$ python3 -q
>>> import numpy as np
>>> import numpy.linalg as la
>>> np.set_printoptions(precision=2, suppress=True, linewidth=120, floatmode="fixed")
>>> arr = np.loadtxt("block11.csv", delimiter=",")
>>> arr
array([[ 0.60,  0.70,  8.50,  1.80, -0.90, -0.40, -1.30, -0.10,  0.20],
       [-1.50,  1.00,  3.50,  1.10, -1.20,  1.00, -2.00, -0.70,  1.00],
       [ 0.70,  1.40, -2.00, -0.60,  0.30,  2.00, -0.50, -0.50, -1.80],
       [-0.70,  0.50, -8.50,  0.50,  1.60,  0.10,  0.60, -1.30, -0.30],
       [-1.10,  0.30, -4.50,  0.00, -1.40, -0.60,  0.50,  2.80, -1.40],
       [ 0.20, -2.10, -1.00, -0.80, -0.30,  0.40,  0.40, -0.10, -0.70],
       [-0.50,  0.60,  0.00,  1.10, -0.90,  0.70,  0.30, -0.80,  0.80],
       [ 0.10, -0.70,  2.00,  0.30, -0.80,  2.30,  1.00,  1.40,  0.30]])
>>> # column 2 is much longer than the rest
>>> blk = np.stack([arr, -2 * arr, arr[::-1]])
>>> la.matrix_rank(blk)
array([8, 8, 8])
>>> np.einsum("bij,cij->bc", blk, blk)
array([[ 255.26, -510.52,  112.16],
       [-510.52, 1021.04, -224.32],
       [ 112.16, -224.32,  255.26]])
>>> blk.sum(axis=0)
array([[-0.50, -1.40, -6.50, -1.50,  0.10,  2.70,  2.30,  1.50,  0.10],
       [ 1.00, -0.40, -3.50,  0.00,  0.30, -0.30,  2.30, -0.10, -0.20],
       [-0.50, -3.50,  1.00, -0.20, -0.60, -1.60,  0.90,  0.40,  1.10],
       [-0.40, -0.20,  4.00, -0.50, -3.00, -0.70, -0.10,  4.10, -1.10],
       [ 0.40,  0.20, -4.00,  0.50,  3.00,  0.70,  0.10, -4.10,  1.10],
       [ 0.50,  3.50, -1.00,  0.20,  0.60,  1.60, -0.90, -0.40, -1.10],
       [-1.00,  0.40,  3.50,  0.00, -0.30,  0.30, -2.30,  0.10,  0.20],
       [ 0.50,  1.40,  6.50,  1.50, -0.10, -2.70, -2.30, -1.50, -0.10]])
>>> la.norm(blk, axis=(1, 2))
array([15.98, 31.95, 15.98])
>>> r0, g = arr[3], arr[1]
>>> np.round(r0 @ r0, 2)
np.float64(77.95)
>>> p = (r0 @ g) / (r0 @ r0) * r0
>>> g - p
array([-1.77,  1.19,  0.22,  1.29, -0.58,  1.04, -1.77, -1.20,  0.88])
>>> np.round((g - p) @ r0, 2)
np.float64(0.0)
>>> out = arr / la.norm(arr, axis=1, keepdims=True)
>>> C2 = out @ out.T
>>> C2[5]
array([-0.50, -0.57,  0.15,  0.30,  0.31,  1.00, -0.37,  0.05])
>>> (C2 - 2 * np.eye(8)).round(6).argmax(axis=1)
array([1, 0, 3, 4, 3, 4, 1, 0])
>>> (np.abs(C2) > 0.9).astype(int)
array([[1, 0, 0, 1, 0, 0, 0, 0],
       [0, 1, 0, 0, 0, 0, 0, 0],
       [0, 0, 1, 0, 0, 0, 0, 0],
       [1, 0, 0, 1, 0, 0, 0, 0],
       [0, 0, 0, 0, 1, 0, 0, 0],
       [0, 0, 0, 0, 0, 1, 0, 0],
       [0, 0, 0, 0, 0, 0, 1, 0],
       [0, 0, 0, 0, 0, 0, 0, 1]])
>>> la.norm(out, axis=1)
array([1.00, 1.00, 1.00, 1.00, 1.00, 1.00, 1.00, 1.00])
>>> X = np.loadtxt("data.csv", delimiter=",")
>>> X
array([[9.00, 8.00, 0.00, 0.00, 0.00, 0.00],
       [0.00, 3.00, 0.00, 0.00, 0.00, 0.00],
       [6.00, 8.00, 0.00, 0.00, 0.00, 0.00],
       [0.00, 0.00, 9.00, 8.00, 0.00, 0.00],
       [0.00, 0.00, 0.00, 3.00, 0.00, 0.00],
       [0.00, 0.00, 6.00, 8.00, 0.00, 0.00],
       [0.00, 0.00, 0.00, 0.00, 9.00, 8.00],
       [0.00, 0.00, 0.00, 0.00, 0.00, 3.00],
       [0.00, 0.00, 0.00, 0.00, 6.00, 8.00]])
>>> vec = np.array([-2, 2, 1, -1, 2, 2])
>>> rhs = X @ vec
>>> coef, lr = np.zeros(6), 1 / la.norm(X, 2) ** 2
>>> for i in range(200):
...     coef -= lr * X.T @ (X @ coef - rhs)
...     if i % 50 == 0: print(i, round(la.norm(X @ coef - rhs), 2))
... 
0 7.9
50 2.05
100 0.53
150 0.14
>>> np.round(la.cond(X), 2)
np.float64(6.13)
>>> coef
array([-1.99,  1.99,  1.00, -1.00,  2.00,  2.00])
>>> rng = np.random.default_rng(899)
>>> out = X + rng.integers(-2, 3, (9, 3)) @ rng.integers(-2, 3, (3, 6))
>>> out
array([[ 9.00,  6.00,  2.00,  0.00, -2.00,  2.00],
       [ 1.00,  0.00, -1.00,  1.00, -1.00, -1.00],
       [ 8.00,  5.00, -2.00, -1.00, -2.00, -2.00],
       [ 1.00,  0.00,  8.00,  6.00, -1.00, -1.00],
       [-2.00,  1.00,  2.00,  6.00,  2.00,  2.00],
       [ 2.00, -4.00,  6.00,  6.00, -4.00,  0.00],
       [-2.00,  0.00,  3.00,  3.00, 10.00, 11.00],
       [ 0.00,  1.00,  1.00, -2.00, -1.00,  4.00],
       [-1.00,  2.00,  1.00,  0.00,  7.00,  9.00]])
>>> np.round(la.svd(out - X, compute_uv=False), 2) + 0
array([10.74,  6.46,  4.57,  0.00,  0.00,  0.00])
>>> la.matrix_rank(out - X, tol=1e-8)
np.int64(3)
>>> np.abs(out - X).sum(axis=1)
array([ 8.00,  8.00, 12.00,  6.00, 12.00, 12.00, 12.00,  6.00,  6.00])
>>> out - X
array([[ 0.00, -2.00,  2.00,  0.00, -2.00,  2.00],
       [ 1.00, -3.00, -1.00,  1.00, -1.00, -1.00],
       [ 2.00, -3.00, -2.00, -1.00, -2.00, -2.00],
       [ 1.00,  0.00, -1.00, -2.00, -1.00, -1.00],
       [-2.00,  1.00,  2.00,  3.00,  2.00,  2.00],
       [ 2.00, -4.00,  0.00, -2.00, -4.00,  0.00],
       [-2.00,  0.00,  3.00,  3.00,  1.00,  3.00],
       [ 0.00,  1.00,  1.00, -2.00, -1.00,  1.00],
       [-1.00,  2.00,  1.00,  0.00,  1.00,  1.00]])
